$ python3 -q
>>> import numpy as np
>>> np.set_printoptions(precision=3, suppress=True, linewidth=100)
>>> rng = np.random.default_rng(77)
>>> mat = np.eye(3, dtype=int)[rng.permutation(3)] * np.array([-1, -2, 1])
>>> mat
array([[ 0,  0,  1],
       [-1,  0,  0],
       [ 0, -2,  0]])
>>> (mat - mat.T) / 2
array([[ 0. ,  0.5,  0.5],
       [-0.5,  0. ,  1. ],
       [-0.5, -1. ,  0. ]])
>>> (mat + mat.T) / 2
array([[ 0. , -0.5,  0.5],
       [-0.5,  0. , -1. ],
       [ 0.5, -1. ,  0. ]])
>>> np.allclose(mat @ mat.T, mat.T @ mat)
False
>>> W = np.array([[2, 1, 3, 3], [1, 1, 3, 3], [3, 3, 3, 1]])
>>> coef = np.array([2, 0, -1, 0])
>>> hid = np.maximum(mat @ W + coef, 0)
>>> np.linalg.matrix_rank(hid)
np.int64(1)
>>> (hid > 0).astype(int)
array([[1, 1, 1, 1],
       [0, 0, 0, 0],
       [0, 0, 0, 0]])
>>> hid
array([[5, 3, 2, 1],
       [0, 0, 0, 0],
       [0, 0, 0, 0]])
>>> C = np.array([[0, 2, -3], [0, 3, 1], [3, -3, 1], [1, 1, 1]])
>>> (hid @ C).round(6).argmax(axis=1)
array([1, 0, 0])
>>> hid @ C
array([[ 7, 14, -9],
       [ 0,  0,  0],
       [ 0,  0,  0]])
>>> data = np.array([[-4, 0, 4], [0, -2, -6], [4, -6, -8]])
>>> u, g = data[2], data[0]
>>> u @ u
np.int64(116)
>>> pr = (u @ g) / (u @ u) * u
>>> round(float(np.linalg.norm(u + g) ** 2 + np.linalg.norm(u - g) ** 2), 3)
296.0
>>> np.linalg.matrix_rank(np.outer(u, g))
np.int64(1)
>>> g - pr
array([-2.345, -2.483,  0.69 ])
>>> np.outer(u, g)
array([[-16,   0,  16],
       [ 24,   0, -24],
       [ 32,   0, -32]])
>>> round(np.linalg.eigvalsh(data).min(), 3)
np.float64(-13.034)
>>> np.all(np.linalg.eigvalsh(data) > 0)
np.False_
>>> feats = np.load("dump.npy")
>>> feats
array([[-1.1, -1.9, -0.3,  0.9],
       [ 0. , -1.5, -1.2, -0.4],
       [-0.8, -0.6, -1.6, -0.1],
       [ 1.5,  0.3,  0.7,  0. ],
       [ 0.5, -0.5, -1.9, -1.4],
       [-0.6, -0.3, -0.6, -1.2],
       [ 2.1,  0.1, -1.8,  0.6],
       [ 0.3, -0.3, -0.7,  0.5],
       [ 0.6, -0.9, -0.7, -1. ],
       [ 1.5,  0. , -1.6, -0.4],
       [ 1.7,  1.7,  0.3, -0.2],
       [ 0.5, -0.1,  0.2, -0.9],
       [ 0.4, -0.7, -0.1,  0.3],
       [-1.7,  0.3,  0.3,  0.5],
       [ 1.9,  0. ,  1.7, -0.4],
       [-1.6,  0.3,  2.6, -0.8],
       [-1.3, -0.5,  0.3,  0.4],
       [ 1.2,  0.9,  0.8, -0.1],
       [-1.7, -0.4, -0.1,  1.2],
       [-1.2, -0.4, -0.1, -0.1],
       [ 0.3,  0. ,  1.4, -1.4],
       [ 0.2,  0.6,  0.7, -1.4],
       [-0.3, -1.8,  0.1, -2.5],
       [-0.2,  1.1,  0.5, -0.9],
       [ 0.1, -1.7, -0.3, -2.2],
       [-0.9, -0.3, -0.6,  0.9],
       [ 0.5,  0.5, -0.8,  0.2],
       [ 0.7,  0.1, -1.7,  0.6],
       [ 0.5, -1. ,  1.5,  1. ],
       [ 0.9, -0.4,  0. ,  1. ],
       [-0.6,  1.2, -0.7,  0.1],
       [ 0.9,  0.2,  0.2,  0.3],
       [-2.4, -3.3,  2.7, -2.4],
       [ 1.6, -0.2, -0.6,  0.9],
       [-1.5, -0.1,  3. , -1.6],
       [-1.4, -0.1, -0.9,  0.4],
       [-0.1, -0.9,  2. ,  0.9],
       [ 0.9,  1.6,  1.2,  0.3],
       [-0.3, -0.4, -0.2, -0.9],
       [ 0.3,  0.8, -1.8, -0.5],
       [-1.9,  0.9,  1.1,  2.4]])
>>> q, r_ = np.linalg.qr(feats)
>>> np.round(q.T @ q, 3) + 0
array([[1., 0., 0., 0.],
       [0., 1., 0., 0.],
       [0., 0., 1., 0.],
       [0., 0., 0., 1.]])
>>> np.abs(np.diag(r_))
array([7.268, 5.928, 7.594, 6.255])
>>> q.shape, r_.shape
((41, 4), (4, 4))
>>> cen = feats - feats.mean(axis=0)
>>> evecs = np.linalg.svd(cen)[2][:3]
>>> other = cen - cen @ evecs.T @ evecs
>>> np.diag(evecs.T @ evecs)
array([0.811, 0.454, 0.951, 0.783])
>>> np.linalg.norm(other, axis=1).round(6).argmax()
np.int64(28)
>>> (cen @ evecs.T).std(axis=0)
array([1.407, 1.1  , 1.048])
>>> U, sv, vt = np.linalg.svd(feats, full_matrices=False)
>>> np.round(U.T @ U, 3) + 0
array([[1., 0., 0., 0.],
       [0., 1., 0., 0.],
       [0., 0., 1., 0.],
       [0., 0., 0., 1.]])
>>> np.allclose(U * sv @ vt, feats)
True
>>> np.abs(U[:, 0]).round(6).argmax()
np.int64(32)
>>> sv
array([9.081, 7.127, 6.736, 4.695])
>>> np.round(vt @ vt.T, 3) + 0
array([[1., 0., 0., 0.],
       [0., 1., 0., 0.],
       [0., 0., 1., 0.],
       [0., 0., 0., 1.]])
>>> vec = np.array([-1, -3, -3, -3])
>>> rhs = feats @ vec
>>> np.round(np.linalg.pinv(feats) @ feats, 3) + 0
array([[1., 0., 0., 0.],
       [0., 1., 0., 0.],
       [0., 0., 1., 0.],
       [0., 0., 0., 1.]])
>>> try:
...     np.linalg.solve(feats, rhs)
... except np.linalg.LinAlgError as e:
...     print(e)
... 
Last 2 dimensions of the array must be square
>>> np.linalg.lstsq(feats, rhs)[0]
array([-1., -3., -3., -3.])
>>> rhs = rhs + 0.3 * rng.normal(size=41)
>>> rhs
array([  4.829,  10.096,   7.217,  -4.301,  10.857,   6.794,   1.52 ,   0.655,   6.905,   4.466,
        -6.578,   1.927,   1.369,  -2.159,  -6.172,  -4.409,   0.512,  -6.019,  -0.181,   2.338,
        -0.66 ,   0.072,  12.436,  -2.113,  12.487,   0.7  ,  -0.281,   2.312,  -4.601,  -2.226,
        -1.318,  -3.248,  11.667,  -1.747,  -2.325,   2.928,  -5.707,  -9.938,   4.265,   4.505,
       -11.322])
>>> coef, *_ = np.linalg.lstsq(feats, rhs)
>>> np.round(feats.T @ (rhs - feats @ coef), 3) + 0
array([0., 0., 0., 0.])
>>> np.round(np.linalg.norm(rhs - feats @ coef), 3)
np.float64(1.95)
>>> [round(float(np.linalg.norm(np.linalg.solve(feats.T @ feats + lam * np.eye(4), feats.T @ rhs))), 2) for lam in (0, 1, 10, 100)]
[5.23, 5.12, 4.37, 1.76]
